% python3 -q
>>> import numpy as np
>>> from numpy import linalg as LA
>>> np.set_printoptions(precision=1, suppress=True, linewidth=160, sign=" ")
>>> tidy = lambda a: np.round(a, 1) + 0
>>> data = np.load("w.npy")
>>> data
array([[-3.,  0.,  0.,  0.],
       [ 0.,  1.,  0.,  0.],
       [ 0.,  2.,  1.,  0.],
       [ 0.,  1.,  2.,  0.]])
>>> np.prod(np.diag(data)), tidy(LA.det(data))
(np.float64(-0.0), np.float64(0.0))
>>> data @ data
array([[ 9.,  0.,  0.,  0.],
       [ 0.,  1.,  0.,  0.],
       [ 0.,  4.,  1.,  0.],
       [ 0.,  5.,  2.,  0.]])
>>> tidy(np.sort(LA.eigvals(data)))
array([-3.,  0.,  1.,  1.])
>>> left, sv, vt = LA.svd(data)
>>> vecs = vt[:(sv > 1e-8).sum()]
>>> rng = np.random.default_rng(9)
>>> x = data[3] + 2 * data[0] + rng.integers(2) * np.eye(4)[0]
>>> x
array([-6.,  1.,  2.,  0.])
>>> LA.matrix_rank(np.vstack([data, x]))
np.int64(3)
>>> tidy(LA.norm(data, 2) / LA.norm(data))
np.float64(0.7)
>>> np.argsort(-LA.norm(data, axis=0).round(6), kind="stable")[:3]
array([ 0,  1,  2])
>>> z = rng.permutation(4)
>>> z
array([ 1,  3,  0,  2])
>>> out = data[z][:, z]
>>> tidy(LA.det(out)), tidy(LA.det(data[z]))
(np.float64(0.0), np.float64(0.0))
>>> np.diag(out)
array([ 1.,  0., -3.,  1.])
>>> np.trace(out)
np.float64(-1.0)
>>> np.allclose(data[:-1].T @ LA.lstsq(data[:-1].T, data[-1])[0], data[-1])
True
>>> np.unique(data.round(6), axis=0).shape
(4, 4)
>>> m1 = np.load("run1.npy")
>>> m1
array([[ 0.,  0.,  0.,  6.],
       [ 0.,  0.,  0.,  7.],
       [ 0.,  0.,  0.,  0.],
       [ 6.,  7.,  0.,  0.]])
>>> T = np.stack([m1, 2 * m1, m1[::-1]])
>>> LA.matrix_rank(T.reshape(3, -1))
np.int64(2)
>>> (T @ m1.T).shape
(3, 4, 4)
>>> f = np.array([2, 1])
>>> np.cross(m1[1, :3], m1[2, :3])
array([ 0.,  0.,  0.])
>>> w, vecs = LA.eigh(m1)
>>> w.sum(), np.trace(m1)
(np.float64(0.0), np.float64(0.0))
>>> tidy(vecs @ np.diag(w) @ vecs.T)
array([[ 0.,  0.,  0.,  6.],
       [ 0.,  0.,  0.,  7.],
       [ 0.,  0.,  0.,  0.],
       [ 6.,  7.,  0.,  0.]])
>>> tidy(vecs.T @ vecs)
array([[ 1.,  0.,  0.,  0.],
       [ 0.,  1.,  0.,  0.],
       [ 0.,  0.,  1.,  0.],
       [ 0.,  0.,  0.,  1.]])
>>> tidy(vecs.T @ m1 @ vecs)
array([[-9.2,  0. ,  0. ,  0. ],
       [ 0. ,  0. ,  0. ,  0. ],
       [ 0. ,  0. ,  0. ,  0. ],
       [ 0. ,  0. ,  0. ,  9.2]])
>>> np.unique(w.round(6) + 0, return_counts=True)[1]
array([ 1,  2,  1])
>>> w, vecs = LA.eigh(m1)
>>> x = np.array([3, 2, 0, -3])
>>> tidy(vecs * np.maximum(w, 0) @ vecs.T)
array([[ 2. ,  2.3,  0. ,  3. ],
       [ 2.3,  2.7,  0. ,  3.5],
       [ 0. ,  0. ,  0. ,  0. ],
       [ 3. ,  3.5,  0. ,  4.6]])
>>> (np.sign(vecs[:, -1].round(6)) == np.sign(vecs[0, -1].round(6))).astype(int)
array([ 1,  1,  0,  1])
>>> np.abs(m1).sum(axis=1).max(), tidy(np.abs(w).max())
(np.float64(13.0), np.float64(9.2))
>>> out = np.array([[-8], [2], [1]])
>>> X = np.block([[np.zeros((3, 3)), out], [out.T, np.zeros((1, 1))]])
>>> X
array([[ 0.,  0.,  0., -8.],
       [ 0.,  0.,  0.,  2.],
       [ 0.,  0.,  0.,  1.],
       [-8.,  2.,  1.,  0.]])
>>> rk = LA.matrix_rank(X)
>>> rk
np.int64(2)
>>> null = LA.svd(X)[2][rk:].T
>>> [int(LA.matrix_rank(X[:, :j + 1])) for j in range(4)]
[1, 1, 1, 2]
>>> [int(LA.matrix_rank(np.delete(X, i, axis=0))) for i in range(4)]
[2, 2, 2, 1]
>>> null.shape
(4, 2)
>>> left, sv, vt = LA.svd(X)
>>> np.argmax(sv[:-1] / (sv[1:] + 1e-6)) + 1
np.int64(2)
>>> out = left[:, :2] @ np.diag(sv[:2]) @ vt[:2]
>>> tidy(LA.norm(X - out, 2)), sv[2]
(np.float64(0.0), np.float64(-0.0))
>>> tidy(np.abs(X - out).max())
np.float64(0.0)
>>> tidy(LA.norm(X - out) / LA.norm(X))
np.float64(0.0)
>>> LA.matrix_rank(out)
np.int64(2)
>>> f = np.array([-5, 8, -1])
>>> W0 = f[np.abs(np.subtract.outer(np.arange(3), np.arange(3)))]
>>> W0
array([[-5,  8, -1],
       [ 8, -5,  8],
       [-1,  8, -5]])
>>> w, vecs = LA.eigh(W0)
>>> x = np.array([-1, -1, 0])
>>> np.abs(W0).sum(axis=1).max(), tidy(np.abs(w).max())
(np.int64(21), np.float64(16.8))
>>> w, vecs = LA.eigvalsh(W0)
Traceback (most recent call last):
  File "<python-input-65>", line 1, in <module>
    w, vecs = LA.eigvalsh(W0)
    ^^^^^^^
ValueError: too many values to unpack (expected 2)
>>> w, vecs = LA.eigh(W0)
>>> (w > 1e-8).sum(), (w < -1e-8).sum()
(np.int64(1), np.int64(2))
>>> tidy(w.sum()), np.trace(W0)
(np.float64(-15.0), np.int64(-15))
>>> tidy(LA.svd(W0, compute_uv=False))
array([ 16.8,   5.8,   4. ])
>>> np.unique(w.round(6) + 0, return_counts=True)[1]
array([ 1,  1,  1])
>>> A = np.load("dump.npy")
>>> A
array([[ 0,  0,  1],
       [ 0,  0,  0],
       [ 1,  0,  0]])
>>> w, vecs = LA.eigh(A)
>>> tidy(vecs.T @ A @ vecs)
array([[-1.,  0.,  0.],
       [ 0.,  0.,  0.],
       [ 0.,  0.,  1.]])
>>> tidy(vecs.T @ vecs)
array([[ 1.,  0.,  0.],
       [ 0.,  1.,  0.],
       [ 0.,  0.,  1.]])
>>> np.unique(w.round(6) + 0, return_counts=True)[1]
array([ 1,  1,  1])
>>> tidy(np.abs(vecs[:, -1]))
array([ 0.7,  0. ,  0.7])
>>> (w > 1e-8).sum(), (w < -1e-8).sum()
(np.int64(1), np.int64(1))
